In [1]: import numpy as np

In [2]: np.set_printoptions(precision=3, suppress=True, linewidth=200)

In [3]: rd = lambda a: np.round(a, 3) + 0

In [4]: arr = np.load("x.npy")

In [5]: print(arr)
[[15  0  8  0  0 13]
 [ 0  1  0  0  3  0]
 [ 8  3 13  0  0 31]
 [12  7 14  0  0 33]
 [ 0  0  3  1  0  9]
 [ 0  0  2  1  0  7]
 [ 2  0  0  0  5  0]
 [ 5 35  0  0  4  2]
 [ 1  0  6  0  0  7]
 [ 0  0  5  0  0  9]
 [20 15 16  0  0 37]
 [11  0 28  1  0 41]
 [ 0  0 17  7  0 17]
 [24 24  0  0  0  4]
 [13  7  6  0  0 17]
 [20  2  1  0  7 12]
 [ 6  8  0  0 13 10]
 [11 16 10  1  0 26]
 [20  0  7  0  7 17]]

In [6]: B = np.c_[arr[:, :3] @ np.array([[4, 5, 4], [1, 5, 3], [0, 3, 2]]), np.array([0, -1, 3, 1, -3, 3, -3, -3, 1, -2, 1, 2, -1, 2, 2, -3, -1, -3, 2])]

In [7]: print(B)
[[ 60  99  76   0]
 [  1   5   3  -1]
 [ 35  94  67   3]
 [ 55 137  97   1]
 [  0   9   6  -3]
 [  0   6   4   3]
 [  8  10   8  -3]
 [ 55 200 125  -3]
 [  4  23  16   1]
 [  0  15  10  -2]
 [ 95 223 157   1]
 [ 44 139 100   2]
 [  0  51  34  -1]
 [120 240 168   2]
 [ 59 118  85   2]
 [ 82 113  88  -3]
 [ 32  70  48  -1]
 [ 60 165 112  -3]
 [ 80 121  94   2]]

In [8]: print(np.linalg.matrix_rank(np.c_[arr, B]))
7

In [9]: print(np.linalg.matrix_rank(B))
4

In [10]: print(rd(np.linalg.norm(B - arr @ np.linalg.lstsq(arr, B)[0], axis=0)))
[0.    0.    0.    7.895]

In [11]: print(rd(np.linalg.lstsq(arr, B[:, 0])[0]))
[4. 1. 0. 0. 0. 0.]

In [12]: cen = (arr - arr.mean(axis=0)) / arr.std(axis=0)

In [13]: print(rd(cen.std(axis=0)))
[1. 1. 1. 1. 1. 1.]

In [14]: print(np.argwhere(np.abs(cen) > 2))
[[ 7  1]
 [11  2]
 [11  5]
 [12  3]
 [16  4]]

In [15]: beta = np.linalg.lstsq(np.delete(cen, 0, axis=1), cen[:, 0])[0]

In [16]: print(rd(beta))
[ 0.267 -0.343 -0.183  0.118  0.756]

In [17]: print(rd(1 - np.var(cen[:, 0] - np.delete(cen, 0, axis=1) @ beta)))
0.392

In [18]: print(np.abs(beta).argmax())
4

In [19]: x0 = np.array([2, 1, 1, 1, 3, 3])

In [20]: y = arr @ x0

In [21]: print(rd(np.linalg.solve(arr.T @ arr, arr.T @ y)))
[2. 1. 1. 1. 3. 3.]

In [22]: print(rd(np.linalg.lstsq(arr, y)[0]))
[2. 1. 1. 1. 3. 3.]

In [23]: print(y)
[ 77  10 125 144  31  24  19  63  29  32 182 174  75  84  90 100  89 127 119]

In [24]: print(rd(np.linalg.pinv(arr) @ arr))
[[1. 0. 0. 0. 0. 0.]
 [0. 1. 0. 0. 0. 0.]
 [0. 0. 1. 0. 0. 0.]
 [0. 0. 0. 1. 0. 0.]
 [0. 0. 0. 0. 1. 0.]
 [0. 0. 0. 0. 0. 1.]]

In [25]: rng = np.random.default_rng(9)

In [26]: y = y + 0.02 * rng.normal(size=19)

In [27]: print(rd(y))
[ 76.984  10.005 124.967 144.013  31.023  23.991  19.009  63.005  28.992  31.983 181.959 174.028  74.999  84.05   90.017 100.006  88.987 127.028 118.99 ]

In [28]: beta, *_ = np.linalg.lstsq(arr, y)

In [29]: print(rd(np.linalg.norm(y - arr @ beta)))
0.085

In [30]: print([round(float(np.linalg.norm(np.linalg.solve(arr.T @ arr + lam * np.eye(6), arr.T @ y))), 2) for lam in (0, 1, 10, 100)])
[5.0, 4.99, 4.91, 4.5]

In [31]: print(rd(arr.T @ (y - arr @ beta)))
[0. 0. 0. 0. 0. 0.]

In [32]: cen = arr - arr.mean(axis=0)

In [33]: evecs = np.linalg.svd(cen)[2][:5]

In [34]: B = cen - cen @ evecs.T @ evecs

In [35]: print(rd(np.cov(cen @ evecs.T, rowvar=False)))
[[218.745   0.      0.      0.      0.   ]
 [  0.    112.795   0.      0.      0.   ]
 [  0.      0.     43.783   0.      0.   ]
 [  0.      0.      0.     11.633   0.   ]
 [  0.      0.      0.      0.      6.329]]

In [36]: print(rd(np.diag(evecs.T @ evecs)))
[1.    1.    0.89  0.139 0.996 0.975]

In [37]: E = np.load("mat.npy")

In [38]: print(E)
[[ -6  -4  -8   9   6  12]
 [ -4  -2  -6   6   3   9]
 [ -8  -6  -2  12   9   3]
 [ 24  16  32 -21 -14 -28]
 [ 16   8  24 -14  -7 -21]
 [ 32  24   8 -28 -21  -7]]

In [39]: proj = arr @ np.linalg.solve(arr.T @ arr, arr.T)

In [40]: print(np.linalg.matrix_rank(np.eye(19) - proj))
13

In [41]: print(rd(proj @ arr[:, 5]))
[13.  0. 31. 33.  9.  7.  0.  2.  7.  9. 37. 41. 17.  4. 17. 12. 10. 26. 17.]

In [42]: print(rd(np.linalg.eigvalsh(proj)))
[0. 0. 0. 0. 0. 0. 0. 0. 0. 0. 0. 0. 0. 1. 1. 1. 1. 1. 1.]

In [43]: print(rd(np.linalg.norm(E, 2)))
87.979

In [44]: print(np.linalg.norm(E, axis=1).argmax())
3

In [45]: print(rd(np.linalg.norm(E, "nuc")))
129.596

In [46]: print(rd(np.linalg.norm(E, 1)), rd(np.linalg.norm(E, np.inf)))
90.0 135.0

In [47]: print(rd(np.linalg.norm(E, axis=1)))
[19.416 13.491 18.385 57.245 39.774 54.203]

In [48]: idx = rng.permutation(6)

In [49]: B = E[:, idx] * rng.choice([-1, 1], 6)

In [50]: print(B)
[[ -6  -4   8   9 -12   6]
 [ -4  -2   6   6  -9   3]
 [ -8  -6   2  12  -3   9]
 [ 24  16 -32 -21  28 -14]
 [ 16   8 -24 -14  21  -7]
 [ 32  24  -8 -28   7 -21]]

In [51]: left, _, Vh = np.linalg.svd(E.T @ B)

In [52]: print(rd(left @ Vh))
[[ 1.  0.  0.  0.  0.  0.]
 [ 0.  1.  0.  0.  0.  0.]
 [ 0.  0. -1.  0.  0.  0.]
 [ 0.  0.  0.  1.  0.  0.]
 [ 0.  0.  0.  0.  0.  1.]
 [ 0.  0.  0.  0. -1.  0.]]

In [53]: Q, r_ = np.linalg.qr(E)

In [54]: print(rd(abs(r_[0, 0])), rd(np.linalg.norm(E[:, 0])))
44.407 44.407

In [55]: print(rd(np.trace(Q @ Q.T)))
6.0

In [56]: B = np.array([[0, 1], [0, 2], [2, 0]])

In [57]: mat = np.tile(B, (2, 3))

In [58]: print(mat)
[[0 1 0 1 0 1]
 [0 2 0 2 0 2]
 [2 0 2 0 2 0]
 [0 1 0 1 0 1]
 [0 2 0 2 0 2]
 [2 0 2 0 2 0]]

In [59]: # rows and columns are dependent

In [60]: idx = rng.permutation(6)

In [61]: print(idx)
[0 4 3 2 5 1]

In [62]: B = mat[idx][:, idx]

In [63]: print(rd(np.sort(np.abs(np.linalg.eigvals(B)))))
[0. 0. 0. 0. 0. 5.]

In [64]: left, sv, Vh = np.linalg.svd(E)

In [65]: print(np.argmax(sv[:-1] / (sv[1:] + 1e-6)) + 1)
5

In [66]: B = left[:, :5] @ np.diag(sv[:5]) @ Vh[:5]

In [67]: print(rd(np.linalg.norm(E - B, 2)), rd(sv[5]))
0.17 0.17

In [68]: print(rd(np.linalg.norm(E - B) / np.linalg.norm(E)))
0.002

In [69]: print(np.linalg.matrix_rank(E, rtol=0.05))
3

In [70]: print(np.linalg.matrix_rank(B))
5
